$ python3 -q
>>> import numpy as np
>>> np.set_printoptions(suppress=True, linewidth=100)
>>> m1 = np.array([[4, 0, 8], [0, 0, 0], [8, 0, 16]])
>>> x = np.array([1, 6, 1])
>>> h = np.maximum(m1 @ x, 0)
>>> np.flatnonzero(h > 1e-9)
array([0, 2])
>>> np.maximum(m1 @ (3 * x), 0)
array([36,  0, 72])
>>> h
array([12,  0, 24])
>>> data = np.load("mat.npy")
>>> data
array([[3, 0, 0, 0, 0, 0, 0, 0],
       [3, 0, 0, 0, 0, 0, 0, 0],
       [2, 3, 2, 0, 0, 0, 0, 0],
       [1, 1, 2, 3, 0, 0, 0, 0],
       [2, 1, 2, 2, 1, 0, 0, 0],
       [1, 2, 1, 1, 1, 1, 0, 0],
       [2, 1, 2, 1, 3, 0, 3, 0],
       [1, 3, 1, 2, 0, 3, 3, 2]])
>>> np.abs(np.diag(np.linalg.qr(data)[1])) > 1e-9
array([ True,  True,  True,  True,  True,  True,  True, False])
>>> T = np.stack([data, 3 * data, data[::-1]])
>>> T.shape
(3, 8, 8)
>>> np.linalg.matrix_rank(T)
array([7, 7, 7])
>>> np.einsum("bij,cij->bc", T, T)
array([[ 138,  414,   64],
       [ 414, 1242,  192],
       [  64,  192,  138]])
>>> np.round(np.linalg.norm(T, axis=(1, 2)), 2)
array([11.75, 35.24, 11.75])
>>> np.linalg.matrix_rank(T.reshape(3, -1))
np.int64(2)
>>> np.linalg.matrix_rank(data - data[0, 0] * np.eye(8))
np.int64(7)
>>> data @ data
array([[ 9,  0,  0,  0,  0,  0,  0,  0],
       [ 9,  0,  0,  0,  0,  0,  0,  0],
       [19,  6,  4,  0,  0,  0,  0,  0],
       [13,  9, 10,  9,  0,  0,  0,  0],
       [17,  9, 10,  8,  1,  0,  0,  0],
       [15,  7,  7,  6,  2,  1,  0,  0],
       [26, 13, 18, 12, 12,  0,  9,  0],
       [27, 20, 17, 16, 12,  9, 15,  4]])
>>> rank = np.linalg.matrix_rank(data)
>>> rank
np.int64(7)
>>> ns = np.linalg.svd(data)[2][rank:].T
>>> [int(np.linalg.matrix_rank(data[:, :j + 1])) for j in range(8)]
[1, 2, 3, 4, 5, 6, 7, 7]
>>> np.round(ns[:, 0] / ns[np.abs(ns[:, 0]).round(6).argmax(), 0], 2)
array([-0.  , -0.55,  0.82, -0.36, -0.36,  1.  ,  0.12, -0.91])
>>> [int(np.linalg.matrix_rank(data[:i])) for i in range(1, len(data) + 1)]
[1, 1, 2, 3, 4, 5, 6, 7]
